% python3 -q
>>> import numpy as np
>>> np.set_printoptions(precision=3, suppress=True, linewidth=200, legacy="1.25")
>>> arr = np.loadtxt("run3.csv", delimiter=",")
>>> arr
array([[1.   , 0.2  , 0.04 , 0.008, 0.002, 0.   ],
       [0.2  , 1.   , 0.2  , 0.04 , 0.008, 0.002],
       [0.04 , 0.2  , 1.   , 0.2  , 0.04 , 0.008],
       [0.008, 0.04 , 0.2  , 1.   , 0.2  , 0.04 ],
       [0.002, 0.008, 0.04 , 0.2  , 1.   , 0.2  ],
       [0.   , 0.002, 0.008, 0.04 , 0.2  , 1.   ]])
>>> vec = np.ones(6)
>>> for _ in range(7):
...     vec = arr @ vec
...     vec /= np.linalg.norm(vec)
...     print(round(vec @ arr @ vec, 3))
... 
1.409
1.416
1.419
1.421
1.422
1.422
1.422
>>> vec
array([0.272, 0.424, 0.496, 0.496, 0.424, 0.272])
>>> q, vecs = np.linalg.qr(arr[:, :1])[0], np.linalg.qr(arr[:, 1:])[0]
>>> sigma = np.linalg.svd(q.T @ vecs, compute_uv=False)
>>> np.degrees(np.arccos(sigma.clip(0, 1)))
array([67.27])
>>> round(np.linalg.norm(arr[1], 1), 3), np.round(np.linalg.norm(arr[1], np.inf), 3)
(1.45, 1.0)
>>> round(np.linalg.norm(arr[1] - arr[3]), 3)
1.385
>>> np.linalg.norm(arr, axis=1)
array([1.021, 1.04 , 1.041, 1.041, 1.04 , 1.021])
>>> print(np.round(np.linalg.norm(arr) ** 2 / np.linalg.norm(arr, 2) ** 2, 3))
3.168
>>> np.linalg.norm(arr, axis=0)
array([1.021, 1.04 , 1.041, 1.041, 1.04 , 1.021])
>>> print(round(arr[1] @ arr[3], 3))
0.123
>>> np.round(np.linalg.norm(arr, 1), 3), round(np.linalg.norm(arr, np.inf), 3)
(1.488, 1.488)
>>> round(np.linalg.norm(arr, 2), 3)
1.423
>>> round(np.linalg.norm(arr, "nuc"), 3)
6.0
>>> q, _ = np.linalg.qr(np.array([[0.0, -1.7, -0.2],
...     [0.3, 0.8, 0.6],
...     [-0.4, 0.4, 0.9],
...     [-0.6, -0.4, -1.3],
...     [0.2, 0.5, -1.8],
...     [0.6, 0.0, -0.5]]))
>>> K = q @ q.T
>>> K
array([[ 0.74 , -0.28 , -0.226,  0.032, -0.228,  0.098],
       [-0.28 ,  0.242,  0.037, -0.304, -0.013,  0.104],
       [-0.226,  0.037,  0.332,  0.057, -0.248, -0.324],
       [ 0.032, -0.304,  0.057,  0.636,  0.259, -0.26 ],
       [-0.228, -0.013, -0.248,  0.259,  0.65 ,  0.217],
       [ 0.098,  0.104, -0.324, -0.26 ,  0.217,  0.4  ]])
>>> left, sigma, VT = np.linalg.svd(K)
>>> np.argmax(sigma[:-1] / (sigma[1:] + 1e-6)) + 1
3
>>> sigma.round(3) + 0
array([1., 1., 1., 0., 0., 0.])
>>> out = left[:, :3] @ np.diag(sigma[:3]) @ VT[:3]
>>> out
array([[ 0.74 , -0.28 , -0.226,  0.032, -0.228,  0.098],
       [-0.28 ,  0.242,  0.037, -0.304, -0.013,  0.104],
       [-0.226,  0.037,  0.332,  0.057, -0.248, -0.324],
       [ 0.032, -0.304,  0.057,  0.636,  0.259, -0.26 ],
       [-0.228, -0.013, -0.248,  0.259,  0.65 ,  0.217],
       [ 0.098,  0.104, -0.324, -0.26 ,  0.217,  0.4  ]])
>>> np.linalg.matrix_rank(K, rtol=0.05)
3
